% python3 -q
>>> import numpy as np
>>> np.set_printoptions(precision=2, suppress=True, linewidth=120, floatmode="fixed")
>>> def rd(a):
...     return np.round(a, 2) + 0
... 
>>> data = np.loadtxt("layer13.csv", delimiter=",")
>>> data
array([[-1.30, -0.30, -0.40,  0.60, -1.21, -0.60,  1.40],
       [-0.60,  0.70,  0.30, -0.50,  0.92, -1.20,  0.90],
       [ 0.90,  0.10,  0.30,  0.10,  0.94,  1.10, -0.90],
       [ 0.80, -1.00, -1.50,  0.90, -4.53, -0.10,  0.70],
       [-0.80,  0.20,  0.50, -0.40,  1.53,  0.00, -1.60],
       [ 1.90,  0.80,  1.10, -1.10,  3.21, -1.60,  1.40],
       [-0.10, -0.20,  0.70, -0.30,  2.01,  1.50, -1.60],
       [-0.70, -0.90,  0.40,  1.20,  1.17, -0.20, -0.90],
       [-1.30,  0.80, -0.20,  1.00, -0.54, -0.80, -0.40],
       [ 0.40,  1.30, -0.60,  1.70, -1.78,  0.20, -0.90],
       [ 2.30,  1.10,  1.10,  0.30,  3.31, -0.80, -0.10],
       [ 0.30,  1.50,  1.10, -1.40,  3.32,  0.20, -1.60],
       [ 0.20,  0.80,  0.90,  0.20,  2.70,  2.10,  1.20],
       [-1.40,  0.70, -0.60,  0.50, -1.85,  3.40,  2.20],
       [-1.40, -0.70, -1.90, -0.70, -5.77, -0.20, -0.90],
       [-0.80, -0.60,  1.40,  0.00,  4.16,  0.50,  2.20],
       [ 0.70,  0.40, -0.10, -0.50, -0.37, -1.30, -1.20],
       [ 1.20,  0.40,  1.20,  0.80,  3.56, -1.30, -0.60],
       [-1.40, -1.20, -1.70,  0.30, -5.13,  0.20, -1.80],
       [ 1.00, -0.50, -0.30, -0.40, -0.88,  0.50,  0.60],
       [ 1.50, -1.00,  0.20, -0.70,  0.56,  0.00, -1.70],
       [-0.50, -0.40, -1.40,  0.90, -4.10, -0.90, -1.20]])
>>> dist = np.linalg.norm(data[:, None] - data[None], axis=-1)
>>> (dist + 1e9 * np.eye(22)).round(6).argmin(axis=1)
array([ 8,  8,  6, 21,  6, 10,  4,  4,  0,  8, 17,  4, 15,  0, 18, 12, 20, 10, 14,  2,  2, 18])
>>> dist[7].round(6).argsort(kind="stable")[:4]
array([7, 4, 2, 8])
>>> rd(dist[:5, :5])
array([[0.00, 2.89, 4.31, 4.24, 4.38],
       [2.89, 0.00, 3.39, 6.40, 2.90],
       [4.31, 3.39, 0.00, 6.25, 2.29],
       [4.24, 6.40, 6.25, 0.00, 7.19],
       [4.38, 2.90, 2.29, 7.19, 0.00]])
>>> np.linalg.matrix_rank(dist ** 2)
np.int64(9)
>>> G = np.cov(data, rowvar=False)
>>> rd(data.std(axis=0))
array([1.12, 0.79, 0.97, 0.77, 2.90, 1.17, 1.28])
>>> np.argsort(-data.std(axis=0).round(6), kind="stable")
array([4, 6, 5, 0, 2, 1, 3])
>>> Ac = data - data.mean(axis=0)
>>> U, s, vt = np.linalg.svd(Ac, full_matrices=False)
>>> rd(s)
array([14.76,  6.60,  5.07,  4.19,  3.47,  3.16,  0.06])
>>> rd(vt[0] * np.sign(vt[0, np.abs(vt[0]).argmax()]))
array([ 0.18,  0.13,  0.31, -0.08,  0.92, -0.02,  0.08])
>>> rd((s ** 2).sum() ** 2 / (s ** 4).sum())
np.float64(2.11)
>>> np.abs(vt[0]).argmax()
np.int64(4)
>>> np.searchsorted(np.cumsum(s ** 2) / (s ** 2).sum(), 0.9) + 1
np.int64(4)
>>> rd(Ac.mean(axis=0))
array([0.00, 0.00, 0.00, 0.00, 0.00, 0.00, 0.00])
>>> rd(np.abs(vt[-1]))
array([0.00, 0.01, 0.95, 0.01, 0.32, 0.00, 0.00])
>>> M = np.load("arr.npy")
>>> M
array([[ 0.00,  3.00,  3.00,  2.00,  0.00,  2.00,  1.00,  3.00,  3.00],
       [ 0.00, -1.00, -1.00, -2.00, -1.00,  0.00,  3.00, -3.00, -3.00],
       [ 0.00,  2.00,  0.00,  1.00,  3.00,  2.00,  0.00, -2.00, -2.00],
       [ 0.00, -3.00,  1.00, -1.00, -3.00, -2.00, -3.00, -1.00, -2.00],
       [ 0.00, -1.00,  3.00,  0.00, -2.00, -3.00, -2.00, -1.00, -2.00],
       [ 0.00,  2.00, -2.00, -1.00,  1.00,  1.00,  2.00, -3.00, -1.00],
       [ 0.00,  1.00,  1.00,  1.00,  2.00, -1.00,  3.00,  0.00,  1.00],
       [ 0.00,  3.00, -1.00,  3.00, -2.00, -2.00, -1.00,  0.00, -2.00],
       [ 0.00,  2.00, -3.00, -3.00,  3.00, -3.00, -3.00,  1.00, -1.00]])
>>> A2 = data / np.linalg.norm(data, axis=1, keepdims=True)
>>> G = A2 @ A2.T
>>> rd(G[18])
array([ 0.45, -0.58, -0.41,  0.82, -0.34, -0.90, -0.43, -0.20,  0.38,  0.56, -0.88, -0.71, -0.80,  0.30,  0.97, -0.85,
        0.19, -0.83,  1.00,  0.31, -0.08,  0.95])
>>> rd(np.linalg.norm(A2, axis=1))
array([1.00, 1.00, 1.00, 1.00, 1.00, 1.00, 1.00, 1.00, 1.00, 1.00, 1.00, 1.00, 1.00, 1.00, 1.00, 1.00, 1.00, 1.00,
       1.00, 1.00, 1.00, 1.00])
>>> np.argwhere(np.triu(np.abs(G) > 0.95, 1))
array([[14, 18]])
>>> rd(np.degrees(np.arccos(np.clip(G[18, 20], -1, 1))))
np.float64(94.57)
>>> rk = np.linalg.matrix_rank(M)
>>> rk
np.int64(8)
>>> null = np.linalg.svd(M)[2][rk:].T
>>> [int(np.linalg.matrix_rank(M[:, :j + 1])) for j in range(9)]
[0, 1, 2, 3, 4, 5, 6, 7, 8]
>>> null[:, 0] / null[np.abs(null[:, 0]).round(6).argmax(), 0]
array([1.00, 0.00, 0.00, 0.00, 0.00, 0.00, 0.00, 0.00, 0.00])
>>> np.linalg.matrix_rank(M.T @ M), np.linalg.matrix_rank(M @ M.T)
(np.int64(8), np.int64(8))
>>> [int(np.linalg.matrix_rank(M[:i])) for i in range(1, len(M) + 1)]
[1, 2, 3, 4, 5, 6, 7, 8, 8]
>>> null.shape
(9, 1)
>>> M @ null
array([[0.00],
       [0.00],
       [0.00],
       [0.00],
       [0.00],
       [0.00],
       [0.00],
       [0.00],
       [0.00]])
>>> mat = np.load("dump.npy")
>>> mat
array([[5, 5, 5, 5],
       [6, 7, 6, 7],
       [5, 5, 5, 5],
       [6, 7, 6, 7]])
>>> W = np.array([[5, 4, 4], [2, 3, 2], [5, 2, 3], [5, 4, 1]])
>>> c = np.array([2, -1, 2])
>>> H = np.maximum(mat @ W + c, 0)
>>> H
array([[ 87,  64,  52],
       [111,  84,  65],
       [ 87,  64,  52],
       [111,  84,  65]])
>>> np.linalg.matrix_rank(H)
np.int64(2)
>>> Z = np.array([[0, -1], [-2, -3], [3, 1]])
>>> H @ Z
array([[  28, -227],
       [  27, -298],
       [  28, -227],
       [  27, -298]])
>>> rk = np.linalg.matrix_rank(H)
>>> rk
np.int64(2)
>>> null = np.linalg.svd(H)[2][rk:].T
>>> np.allclose(H @ null, 0)
True
>>> np.linalg.matrix_rank(H.T @ H), np.linalg.matrix_rank(H @ H.T)
(np.int64(2), np.int64(2))
>>> [int(np.linalg.matrix_rank(np.delete(H, i, axis=0))) for i in range(4)]
[2, 2, 2, 2]
>>> null.shape
(3, 1)
>>> rd(null[:, 0] / null[np.abs(null[:, 0]).round(6).argmax(), 0])
array([ 1.00, -0.56, -0.98])
>>> E = np.array([[-0.24, -0.28, -0.52, -0.08, 0.28, 0.96],
...     [0.06, 0.07, 0.13, 0.02, -0.07, -0.24],
...     [1.92, 2.24, 4.16, 0.64, -2.24, -7.68],
...     [-0.06, -0.07, -0.13, -0.02, 0.07, 0.24],
...     [-0.06, -0.07, -0.13, -0.02, 0.07, 0.24]])
>>> np.abs(np.diag(np.linalg.qr(E)[1])) > 1e-9
array([ True, False, False, False, False])
>>> np.allclose(E[:-1].T @ np.linalg.lstsq(E[:-1].T, E[-1])[0], E[-1])
True
>>> rd(np.trace(np.linalg.pinv(E) @ E))
np.float64(1.0)
>>> U, s, vt = np.linalg.svd(E)
>>> vecs = vt[:(s > 1e-8).sum()]
>>> rng = np.random.default_rng(56316)
>>> vec = E[3] + 3 * E[0] + rng.integers(2) * np.eye(6)[4]
>>> rd(vec)
array([-0.78, -0.91, -1.69, -0.26,  0.91,  3.12])
>>> rd(vecs.T @ vecs)
array([[ 0.04,  0.05,  0.09,  0.01, -0.05, -0.16],
       [ 0.05,  0.06,  0.10,  0.02, -0.06, -0.19],
       [ 0.09,  0.10,  0.19,  0.03, -0.10, -0.35],
       [ 0.01,  0.02,  0.03,  0.00, -0.02, -0.05],
       [-0.05, -0.06, -0.10, -0.02,  0.06,  0.19],
       [-0.16, -0.19, -0.35, -0.05,  0.19,  0.65]])
>>> r0 = np.array([2, 1, 2])
>>> rd(np.polyval(r0, E[3]))
array([1.95, 1.94, 1.90, 1.98, 2.08, 2.36])
>>> rd(np.correlate(E[3], E[0], "full"))
array([-0.06, -0.08, -0.14, -0.02,  0.13,  0.35,  0.13, -0.02, -0.14, -0.08, -0.06])
>>> [round(float(x), 2) for x in np.linalg.svd(E, compute_uv=False)[:3]]
[9.6, 0.0, 0.0]
>>> np.linalg.matrix_rank(E, rtol=0.1)
np.int64(1)
>>> rd(np.linalg.norm(E, 2) / np.linalg.norm(E))
np.float64(1.0)
>>> np.linalg.cond(E) > 100
np.True_
>>> np.argsort(-np.linalg.norm(E, axis=0).round(6), kind="stable")[:3]
array([5, 2, 1])
